$ python -q
>>> import numpy as np
>>> import numpy.linalg as la
>>> np.set_printoptions(precision=1, suppress=True, linewidth=120)
>>> def rnd(a):
...     return np.round(a, 1) + 0
... 
>>> Z = np.array([[-1.5, 0.8, -0.1, -0.8, -0.1],
...     [0.6, 1.1, 0.2, -0.8, 1.1],
...     [-1.8, -0.1, 2.1, -0.2, -1.9]])
>>> rng = np.random.default_rng(585108)
>>> feats = np.array([[3, 3, -3],
...     [1, 0, 3],
...     [2, 2, -1],
...     [-2, 1, 0],
...     [1, 0, -3],
...     [3, -1, -2],
...     [1, 2, 1],
...     [-1, 2, -3],
...     [-1, 3, -2],
...     [-1, 1, 3],
...     [-3, 1, 2],
...     [3, -3, 3],
...     [-2, -2, 0],
...     [0, 2, 2],
...     [3, -3, -3],
...     [1, 0, 0],
...     [0, -2, -2],
...     [-1, 3, -1],
...     [0, 1, 2],
...     [-1, 1, 3],
...     [3, 1, 1],
...     [0, -1, -1]]) @ Z + 0.1 * rng.normal(size=(22, 5))
>>> rnd(feats)
array([[  2.7,   5.9,  -6. ,  -4.3,   8.7],
       [ -6.8,   0.4,   6.4,  -1.2,  -5.8],
       [ -0.1,   4. ,  -2.1,  -2.8,   3.9],
       [  3.6,  -0.6,   0.5,   0.8,   1.3],
       [  3.9,   1. ,  -6.3,  -0.4,   5.5],
       [ -1.4,   1.6,  -4.6,  -1.3,   2.5],
       [ -2.1,   2.9,   2.3,  -2.7,   0.1],
       [  8.2,   2. ,  -5.9,  -0.3,   8.1],
       [  6.8,   2.6,  -3.5,  -1.3,   7.1],
       [ -3.3,   0. ,   6.7,  -0.6,  -4.4],
       [  1.4,  -1.4,   4.7,   1.1,  -2.4],
       [-11.8,  -1.3,   5.3,  -0.6,  -9.5],
       [  1.9,  -3.7,  -0.2,   3.1,  -2. ],
       [ -2.5,   2.1,   4.7,  -2.1,  -1.7],
       [ -0.9,  -0.4,  -7.3,   0.5,   2.1],
       [ -1.6,   0.7,  -0.3,  -0.8,  -0.1],
       [  2.5,  -1.9,  -4.7,   1.8,   1.5],
       [  5. ,   2.5,  -1.3,  -1.5,   5.2],
       [ -2.9,   0.9,   4.3,  -1. ,  -2.7],
       [ -3.5,   0. ,   6.5,  -0.6,  -4.5],
       [ -5.7,   3.5,   2. ,  -3.3,  -1.2],
       [  1.2,  -0.8,  -2.2,   1.2,   0.7]])
>>> x0 = np.array([-2, 1, 1, 2, 2])
>>> target = feats @ x0
>>> rnd(la.solve(feats.T @ feats, feats.T @ target))
array([-2.,  1.,  1.,  2.,  2.])
>>> rnd(la.lstsq(feats, target)[0])
array([-2.,  1.,  1.,  2.,  2.])
>>> target = target + 0.1 * rng.normal(size=22)
>>> print(rnd(target))
[ 3.4  6.2  4.2 -2.9 -2.5  2.5  4.4 -4.7 -2.7  3.5 -2.1  7.6 -5.5  4.4 -0.8  2.  -4.8 -1.5  3.8  3.   8.1 -1.3]
>>> coef, *_ = la.lstsq(feats, target)
>>> rnd(feats.T @ (target - feats @ coef))
array([0., 0., 0., 0., 0.])
>>> [round(float(la.norm(la.solve(feats.T @ feats + lam * np.eye(5), feats.T @ target))), 2) for lam in (0, 1, 10, 100)]
[3.77, 1.17, 1.02, 0.77]
>>> coef.round()
array([-2.,  1.,  1.,  2.,  2.])
